% python3 -q
>>> import numpy as np
>>> import numpy.linalg as la
>>> np.set_printoptions(precision=2, suppress=True, linewidth=140)
>>> f = np.array([3, 5, 4, 5])
>>> M = np.array([np.roll(f, i) for i in range(4)])
>>> M
array([[3, 5, 4, 5],
       [5, 3, 5, 4],
       [4, 5, 3, 5],
       [5, 4, 5, 3]])
>>> # equal to its transpose
>>> rng = np.random.default_rng(377)
>>> A2 = M + rng.integers(-2, 3, (4, 1)) @ rng.integers(-2, 3, (1, 4))
>>> A2
array([[ 1,  3,  8,  3],
       [ 6,  4,  3,  5],
       [ 6,  7, -1,  7],
       [ 6,  5,  3,  4]])
>>> np.round(la.svd(A2 - M, compute_uv=False), 2) + 0
array([8.37, 0.  , 0.  , 0.  ])
>>> A2 - M
array([[-2, -2,  4, -2],
       [ 1,  1, -2,  1],
       [ 2,  2, -4,  2],
       [ 1,  1, -2,  1]])
>>> la.matrix_rank(A2 - M, tol=1e-8)
np.int64(1)
>>> np.abs(A2 - M).sum(axis=1)
array([10,  5, 10,  5])
>>> vec = np.array([-4, 3, 4, -5])
>>> target = A2 @ vec
>>> target
array([ 22, -25, -42, -17])
>>> np.round(la.solve(A2.T, A2[3]), 2) + 0
array([0., 0., 0., 1.])
>>> la.solve(A2, target)
array([-4.,  3.,  4., -5.])
>>> la.solve(A2, target + A2[:, 0])
array([-3.,  3.,  4., -5.])
>>> np.round(la.solve(A2, A2[:, 2]), 2) + 0
array([0., 0., 1., 0.])
>>> arr = np.load("block17.npy")
>>> arr
array([[ 1.07,  1.07,  0.65],
       [-0.2 , -1.1 ,  0.9 ],
       [ 0.7 ,  1.1 , -0.5 ],
       [ 1.1 ,  1.  ,  0.7 ]])
>>> W = np.array([[9, -9, -6, 4, -1, 1], [7, 9, 6, 4, 2, 6], [1, 6, -3, -6, 0, -4]])
>>> b = np.array([2, 1, 2, 0, -1, -1])
>>> act = np.maximum(arr @ W + b, 0)
>>> (act > 0).astype(int)
array([[1, 1, 1, 1, 1, 1],
       [0, 0, 0, 0, 0, 0],
       [1, 1, 1, 1, 1, 1],
       [1, 1, 0, 1, 0, 1]])
>>> Z = np.array([[3, 0], [1, 0], [1, 2], [1, 0], [1, 3], [3, 3]])
>>> W @ Z
array([[ 18, -12],
       [ 60,  36],
       [-12, -18]])
>>> P = arr @ la.solve(arr.T @ arr, arr.T)
>>> P
array([[ 0.54, -0.09, -0.08,  0.48],
       [-0.09,  0.98, -0.02,  0.1 ],
       [-0.08, -0.02,  0.98,  0.09],
       [ 0.48,  0.1 ,  0.09,  0.49]])
>>> T = np.stack([arr, 2 * arr, arr[::-1]])
>>> la.norm(T, axis=(1, 2))
array([3.07, 6.14, 3.07])
>>> (T @ arr.T).shape
(3, 4, 4)
>>> la.matrix_rank(T)
array([3, 3, 3])
